$ python3 -q
>>> import numpy as np
>>> np.set_printoptions(precision=4, suppress=True, linewidth=160, floatmode="fixed")
>>> J = np.load("m.npy")
>>> print(J)
[[ -8.9772   4.4403  -3.5703]
 [  7.0255   6.4325   2.0750]
 [  4.1582  10.5644  -7.9793]
 [ 13.4607   3.6712  -6.8678]
 [  6.8112  11.0808  -2.4785]
 [ -6.6149  25.8832  -6.1616]
 [  4.0486 -12.5421  -2.4351]
 [  0.8241  -2.2500   9.5484]
 [ -2.6315   8.0131  13.4990]
 [-10.8130 -10.7306   4.9778]
 [ -4.3405   7.7942   4.1105]
 [ -1.7661   7.2531   9.2586]
 [-13.1655   3.2609  -4.1007]
 [ -0.6203   3.2825   7.0802]
 [ 14.3499   3.1476 -12.7866]
 [ -7.5472  15.5891  10.4217]
 [ -9.4591  -9.7800   3.3242]
 [ -8.5988   6.8751  -1.4671]
 [  0.1126  -6.0535   5.1642]
 [ -4.7918  14.4671   9.2562]
 [  1.6898  -6.8111   3.6537]
 [-13.2676  -6.5861  24.8387]
 [ -6.5814   5.4847  -0.8458]
 [ -2.7763   7.2262   0.5393]
 [  1.9770  -4.9364   2.1044]
 [  0.2377   2.7178   0.5904]
 [ 11.7135   0.3639  -2.7985]]
>>> T = np.stack([J, 3 * J, J[::-1]])
>>> T.shape
(3, 27, 3)
>>> K = np.load("test0.npy")
>>> print(K)
[[23 -7  7 -1]
 [-2 83 -4  1]
 [ 4 -2 16  9]
 [ 3 -4 -4 49]]
>>> x = np.array([2, -2, -3, 3])
>>> y = K @ x
>>> y
array([  36, -155,   -9,  173])
>>> np.linalg.solve(K, y + K[:, 1])
array([ 2.0000, -1.0000, -3.0000,  3.0000])
>>> print(np.linalg.solve(K, y))
[ 2.0000 -2.0000 -3.0000  3.0000]
>>> np.linalg.solve(K.T, K[3])
array([0.0000, 0.0000, 0.0000, 1.0000])
>>> other = K / np.linalg.norm(K, axis=1, keepdims=True)
>>> C2 = other @ other.T
>>> np.round(np.degrees(np.arccos(np.clip(C2[2, 1], -1, 1))), 4)
np.float64(98.3837)
>>> np.argwhere(np.triu(np.abs(C2) > 0.95, 1))
array([], shape=(0, 2), dtype=int64)
>>> other = K[0, 0] * K[1:] - np.outer(K[1:, 0], K[0])
>>> other
array([[   0, 1895,  -78,   21],
       [   0,  -18,  340,  211],
       [   0,  -71, -113, 1130]])
>>> print(K[:, 0] / K[0, 0])
[ 1.0000 -0.0870  0.1739  0.1304]
>>> M = np.array([[0.0, 0.0, 2.0], [0.0, 0.0, 0.0], [2.0, 0.0, 0.0]])
>>> x = np.array([-9, 5, 6])
>>> np.linalg.norm(M @ x) <= np.linalg.norm(M, 2) * np.linalg.norm(x) + 1e-9
np.True_
>>> print(M @ x)
[ 12.0000   0.0000 -18.0000]
>>> feats = np.load("w.npy")
>>> feats
array([[ 1,  1, -1, -1,  1,  1, -1, -1],
       [ 1, -1,  1, -1,  1, -1,  1, -1],
       [ 1, -1,  1, -1, -1,  1, -1,  1]])
>>> W1 = np.array([[2, 2, 1, 2],
...     [2, 2, 0, 1],
...     [1, 2, 1, 0],
...     [1, 0, 2, 1],
...     [0, 2, 0, 0],
...     [2, 2, 0, 2],
...     [2, 1, 1, 1],
...     [0, 2, 0, 0]])
>>> coef = np.array([3, 3, 3, 3])
>>> H = np.maximum(feats @ W1 + coef, 0)
>>> (H > 0).astype(int)
array([[1, 1, 0, 1],
       [1, 1, 1, 1],
       [1, 1, 1, 1]])
>>> np.linalg.matrix_rank(H)
np.int64(3)
>>> W2 = np.array([[0, -2, -1], [2, 2, 0], [-1, -2, 2], [0, -1, 2]])
>>> H @ W2
array([[12, -4,  7],
       [ 4, -8,  9],
       [10, -2,  9]])
>>> print((H @ W2).round(6).argmax(axis=1))
[0 2 0]
>>> w, evecs = np.linalg.eigh(M)
>>> x = np.array([-9, 6, 7])
>>> print((np.sign(evecs[:, -1].round(6)) == np.sign(evecs[0, -1].round(6))).astype(int))
[1 0 1]
>>> print(np.round(evecs * np.abs(w) @ evecs.T, 4) + 0)
[[2.0000 0.0000 0.0000]
 [0.0000 0.0000 0.0000]
 [0.0000 0.0000 2.0000]]
>>> evecs * np.maximum(w, 0) @ evecs.T
array([[1.0000, 0.0000, 1.0000],
       [0.0000, 0.0000, 0.0000],
       [1.0000, 0.0000, 1.0000]])
>>> np.abs(M).sum(axis=1).max(), np.abs(w).max()
(np.float64(2.0), np.float64(2.0))
>>> mat = np.load("case15.npy")
>>> print(mat)
[[ 2  3  2  3]
 [ 1 -2 -1 -3]
 [ 1 -2 -1 -3]
 [ 2 -2  3 -1]]
>>> # rank 3
>>> other = mat / np.linalg.norm(mat, axis=1, keepdims=True)
>>> C2 = other @ other.T
>>> (np.abs(C2) > 0.9).astype(int)
array([[1, 0, 0, 0],
       [0, 1, 1, 0],
       [0, 1, 1, 0],
       [0, 0, 0, 1]])
>>> C2[0]
array([ 1.0000, -0.7596, -0.7596,  0.0462])
>>> C2
array([[ 1.0000, -0.7596, -0.7596,  0.0462],
       [-0.7596,  1.0000,  1.0000,  0.3651],
       [-0.7596,  1.0000,  1.0000,  0.3651],
       [ 0.0462,  0.3651,  0.3651,  1.0000]])
>>> np.argwhere(np.triu(np.abs(C2) > 0.95, 1))
array([[1, 2]])
>>> T = np.stack([mat, 3 * mat, mat[::-1]])
>>> print(np.linalg.matrix_rank(T.reshape(3, -1)))
2
>>> (T @ mat.T).shape
(3, 4, 4)
>>> np.linalg.matrix_rank(T)
array([3, 3, 3])
>>> print(T.shape)
(3, 4, 4)
>>> proj = np.triu(np.array([[-2, -2, -1, -1], [-1, 2, 2, 1], [2, 3, -2, -2], [1, -3, 1, 3]]), 1) + np.eye(4)
>>> other = proj @ mat @ np.linalg.inv(proj)
>>> other
array([[ -3.0000,   5.0000, -11.0000, -17.0000],
       [  5.0000,   2.0000,   1.0000,  -5.0000],
       [ -3.0000,  -4.0000,  -2.0000,  -4.0000],
       [  2.0000,   2.0000,   1.0000,   1.0000]])
>>> np.linalg.matrix_rank(other)
np.int64(3)
>>> np.round(np.poly(other), 4) + 0
array([  1.0000,   2.0000, -13.0000,  -8.0000,   0.0000])
>>> np.trace(other), np.trace(mat)
(np.float64(-2.0), np.int64(-2))
>>> X = np.load("run19.npy")
>>> X
array([[-0.2636, -0.1974,  0.4053],
       [ 0.1684,  0.3627, -0.3714],
       [ 0.8426, -0.9999,  0.6351],
       [ 0.2355, -0.4854, -0.0500],
       [ 0.1877, -0.7306,  0.1974],
       [-0.0500,  0.9154, -0.5850],
       [-0.4382, -0.3185,  0.6291],
       [-0.6469,  0.9903, -0.2821],
       [ 0.1684, -0.5370,  0.0699],
       [ 0.2729, -0.2070, -0.2449],
       [ 0.4854, -0.5784, -0.3364],
       [ 0.0997, -0.1781, -0.0400],
       [-0.5227, -0.2260,  0.6805],
       [ 0.6963, -0.9846,  0.0699]])
>>> x = np.array([-1, 2, 0])
>>> y = X @ x
>>> print(np.round(np.linalg.pinv(X) @ X, 4) + 0)
[[1.0000 0.0000 0.0000]
 [0.0000 1.0000 0.0000]
 [0.0000 0.0000 1.0000]]
>>> np.round(np.linalg.solve(X.T @ X, X.T @ y), 4) + 0
array([-1.0000,  2.0000,  0.0000])
>>> np.round(np.linalg.lstsq(X, y)[0], 4) + 0
array([-1.0000,  2.0000,  0.0000])
>>> rng = np.random.default_rng(87953)
>>> y = y + 0.1 * rng.normal(size=14)
>>> print(y)
[-0.1314  0.6461 -2.7495 -1.0884 -1.7955  1.9719 -0.1124  2.4508 -1.3956 -0.5755 -1.7053 -0.3851  0.0235 -2.7726]
>>> coef, *_ = np.linalg.lstsq(X, y)
>>> [round(float(np.linalg.norm(np.linalg.solve(X.T @ X + lam * np.eye(3), X.T @ y))), 2) for lam in (0, 1, 10, 100)]
[2.31, 1.93, 0.92, 0.15]
